$ python3 -q
>>> import numpy as np
>>> np.set_printoptions(suppress=True, linewidth=100)
>>> def rnd(a):
...     return np.round(a, 2) + 0
... 
>>> X = np.minimum.outer(np.arange(1, 4), np.arange(1, 4)) * -1
>>> X
array([[-1, -1, -1],
       [-1, -2, -2],
       [-1, -2, -3]])
>>> w, V = np.linalg.eigh(X)
>>> vec = np.array([-5, -1, -5])
>>> V * np.maximum(w, 0) @ V.T
array([[0., 0., 0.],
       [0., 0., 0.],
       [0., 0., 0.]])
>>> rnd(np.linalg.eigvalsh(X[1:, 1:]))
array([-4.56, -0.44])
>>> W0 = np.load("w.npy")
>>> print(W0)
[[ 0.54  1.13 -1.76]
 [ 0.5   1.1  -1.7 ]
 [-0.3  -0.8  -0.3 ]]
>>> print(rnd(np.linalg.det(W0.T)))
-0.04
>>> rnd(np.linalg.det(W0[::-1]))
np.float64(0.04)
>>> print(np.einsum("ii->", W0))
1.34
>>> rnd(np.linalg.eigvals(W0).sum().real)
np.float64(1.34)
>>> np.kron(np.eye(2, dtype=int), W0)
array([[ 0.54,  1.13, -1.76,  0.  ,  0.  , -0.  ],
       [ 0.5 ,  1.1 , -1.7 ,  0.  ,  0.  , -0.  ],
       [-0.3 , -0.8 , -0.3 , -0.  , -0.  , -0.  ],
       [ 0.  ,  0.  , -0.  ,  0.54,  1.13, -1.76],
       [ 0.  ,  0.  , -0.  ,  0.5 ,  1.1 , -1.7 ],
       [-0.  , -0.  , -0.  , -0.3 , -0.8 , -0.3 ]])
>>> vec = np.array([-2, -2, 3])
>>> rhs = W0 @ vec
>>> rnd(rhs)
array([-8.62, -8.3 ,  1.3 ])
>>> rnd(np.linalg.solve(W0, rhs + W0[:, 2]))
array([-2., -2.,  4.])
>>> rnd(np.linalg.solve(W0, W0[:, 1]))
array([0., 1., 0.])
>>> rnd(np.linalg.solve(W0, rhs))
array([-2., -2.,  3.])
>>> P = np.triu(np.array([[2, 4, 6], [8, 4, 5], [1, 1, 2]]), 1) + np.eye(3)
>>> B = P @ W0 @ np.linalg.inv(P)
>>> rnd(np.trace(B)), np.trace(W0)
(np.float64(1.34), np.float64(1.34))
>>> rnd(np.poly(B))
array([ 1.  , -1.34, -2.35,  0.04])
>>> rnd(np.linalg.norm(W0) ** 2 / np.linalg.norm(W0, 2) ** 2)
np.float64(1.08)
>>> print(rnd(np.linalg.norm(W0[1], 1)), rnd(np.linalg.norm(W0[1], np.inf)))
3.3 1.7
>>> rnd(np.linalg.norm(W0, axis=1))
array([2.16, 2.09, 0.91])
>>> W0[1] @ W0[2]
np.float64(-0.52)
>>> np.linalg.norm(W0, axis=1).argmax()
np.int64(0)
>>> mat = np.array([[0, 0, 4, 3], [0, 0, 2, 2], [-4, -2, 0, -2], [-3, -2, 2, 0]])
>>> B = np.array([[1, 1], [1, 2]])
>>> cent = np.kron(B, mat)
>>> print(rnd(np.linalg.norm(cent, 2)), rnd(np.linalg.norm(B, 2) * np.linalg.norm(mat, 2)))
15.9 15.9
>>> B = np.array([[-6, 2, 9], [-2, -3, 7], [2, -6, -4], [5, 6, 3]])
>>> mat @ B
array([[ 23,  -6,  -7],
       [ 14,   0,  -2],
       [ 18, -14, -56],
       [ 26, -12, -49]])
>>> np.einsum("ik,kj->ij", mat, B)
array([[ 23,  -6,  -7],
       [ 14,   0,  -2],
       [ 18, -14, -56],
       [ 26, -12, -49]])
>>> print(np.einsum("ik,kj->ji", mat, B))
[[ 23  14  18  26]
 [ -6   0 -14 -12]
 [ -7  -2 -56 -49]]
>>> np.einsum("ij->j", mat)
array([-7, -4,  8,  3])
>>> np.vstack([mat, B.T]).shape
(7, 4)
>>> np.linalg.matrix_rank(mat @ B)
np.int64(3)
